>>> import numpy as np
>>> import numpy.linalg as la
>>> np.set_printoptions(suppress=True, linewidth=120)
>>> A = np.loadtxt("arr.csv", delimiter=",")
>>> A
array([[-1.3 ,  1.43,  5.94, -6.13,  2.2 ],
       [-1.55,  3.72,  6.9 , -2.35,  2.66],
       [-2.65,  5.65,  8.  , -6.8 ,  3.86],
       [-0.09, -2.1 ,  1.09, -2.72, -0.48],
       [-1.27,  2.31,  8.68, -7.05,  3.46],
       [-2.93,  4.16,  4.58, -4.18,  1.84],
       [-0.23, -0.76,  3.  ,  0.64,  0.36],
       [-1.59,  1.61,  6.91, -5.52,  2.06],
       [-2.87,  3.36,  0.59, -4.05,  0.57],
       [-1.19,  3.79,  6.74, -6.05,  3.49],
       [-2.76,  3.59,  5.38, -8.28,  2.09],
       [-3.95,  6.94,  4.52, -8.16,  2.75],
       [ 0.11,  2.32,  7.4 , -2.63,  3.4 ],
       [-3.  ,  4.2 ,  7.17, -6.08,  2.6 ],
       [-4.25,  5.22,  1.79, -4.91,  0.83],
       [-1.22,  1.44,  3.9 , -7.5 ,  1.54],
       [-4.2 ,  6.83,  7.32, -9.9 ,  3.7 ],
       [-1.72,  1.1 ,  3.31, -0.68,  0.68],
       [-4.14,  7.05,  6.35, -7.03,  3.11],
       [-2.91,  5.71,  9.14, -6.18,  3.93],
       [-2.89,  4.03,  0.61, -3.08,  0.6 ],
       [-0.11, -1.39,  2.17, -1.01,  0.03],
       [-1.6 ,  1.15,  5.17, -3.21,  1.52],
       [-2.87,  4.07,  0.62, -2.91,  0.6 ],
       [-4.36,  4.86,  5.58, -7.23,  1.88],
       [-2.83,  4.56,  4.35, -2.89,  1.92],
       [-0.16,  0.15,  4.56, -4.21,  1.74],
       [ 0.02,  0.79,  1.88, -1.33,  1.12],
       [-4.03,  7.54,  5.46, -6.58,  3.15],
       [-1.43,  4.41,  8.68, -3.5 ,  3.91],
       [-2.86,  3.57,  5.29, -8.12,  2.07],
       [-2.52,  2.75,  2.28, -7.65,  1.11]])
>>> Xc = A - A.mean(axis=0)
>>> Uu, sigma, VT = la.svd(Xc, full_matrices=False)
>>> np.abs(Uu[:, 0]).argmax()
np.int64(6)
>>> np.searchsorted(np.cumsum(sigma ** 2) / (sigma ** 2).sum(), 0.9) + 1
np.int64(3)
>>> np.round(sigma ** 2 / (sigma ** 2).sum(), 2) + 0
array([0.64, 0.23, 0.12, 0.01, 0.  ])
>>> np.round(VT[0] * np.sign(VT[0, np.abs(VT[0]).argmax()]), 2)
array([ 0.25, -0.55, -0.48,  0.58, -0.28])
>>> np.round(np.abs(VT[-1]), 2)
array([0.46, 0.35, 0.21, 0.06, 0.78])
>>> la.matrix_rank(Xc)
np.int64(5)
>>> sigma.round(2)
array([21.15, 12.76,  9.18,  3.08,  0.45])
